$ python -q
>>> import numpy as np
>>> np.set_printoptions(precision=2, suppress=True, linewidth=120)
>>> rd = lambda a: np.round(a, 2) + 0
>>> M = np.load("mat.npy")
>>> M
array([[ 1,  0,  2,  1,  3,  3,  1,  2,  3,  0,  2],
       [ 3,  0,  1,  3,  0,  1,  0,  1,  0,  1,  0],
       [ 1,  2,  2,  3,  0,  1,  0,  2,  3,  3,  1],
       [ 1,  3,  3,  2,  2,  0,  2,  0,  0,  3,  3],
       [ 3,  2,  2,  2,  2,  0,  3,  2,  0,  0,  0],
       [-5,  0,  0, -5,  3,  1,  1,  0,  3, -2,  2]])
>>> rng = np.random.default_rng(45)
>>> other = M + rng.integers(-2, 3, (6, 5)) @ rng.integers(-2, 3, (5, 11))
>>> other
array([[  3,  -1,   0,   3,   5,   5,  -3,   2,   6,  -3,   4],
       [  5,  -3,  -5,   1,   2,  -1,  -7,  -3,   1,   3,   4],
       [ -5,  -3,  -1,   2,   1,   0,  -4,   1,   5,   8,   2],
       [  1,   2,   3,   2,   0,  -1,   2,  -1,  -2,   3,   5],
       [  5,  -1,   2,  -4,   7,  -2,   1,   5,   5,   2,  -2],
       [-13,  -6,  -8,  -3,   4,   1,  -8,  -5,   5,   4,   6]])
>>> np.linalg.matrix_rank(other - M, tol=1e-8)
np.int64(5)
>>> np.abs(other - M).sum(axis=1)
array([23, 35, 30,  9, 32, 51])
>>> X = np.load("a.npy")
>>> X
array([[ -4,   0,  -4,  -4,  -4],
       [ -4,   0,  -4,  -4,  -4],
       [  6,   0,   6,   6,   6],
       [ -6,   0,  -6,  -6,  -6],
       [-10,   0, -10, -10, -10],
       [  8,   0,   8,   8,   8],
       [-10,   0, -10, -10, -10],
       [  8,   0,   8,   8,   8],
       [  6,   0,   6,   6,   6]])
>>> left, sv, vt = np.linalg.svd(X)
>>> rd(sv)
array([43.27,  0.  ,  0.  ,  0.  ,  0.  ])
>>> np.argmax(sv[:-1] / (sv[1:] + 1e-6)) + 1
np.int64(1)
>>> other = left[:, :1] @ np.diag(sv[:1]) @ vt[:1]
>>> rd(np.linalg.norm(X - other) / np.linalg.norm(X))
np.float64(0.0)
>>> np.linalg.matrix_rank(X, rtol=0.05)
np.int64(1)
>>> np.linalg.matrix_rank(other)
np.int64(1)
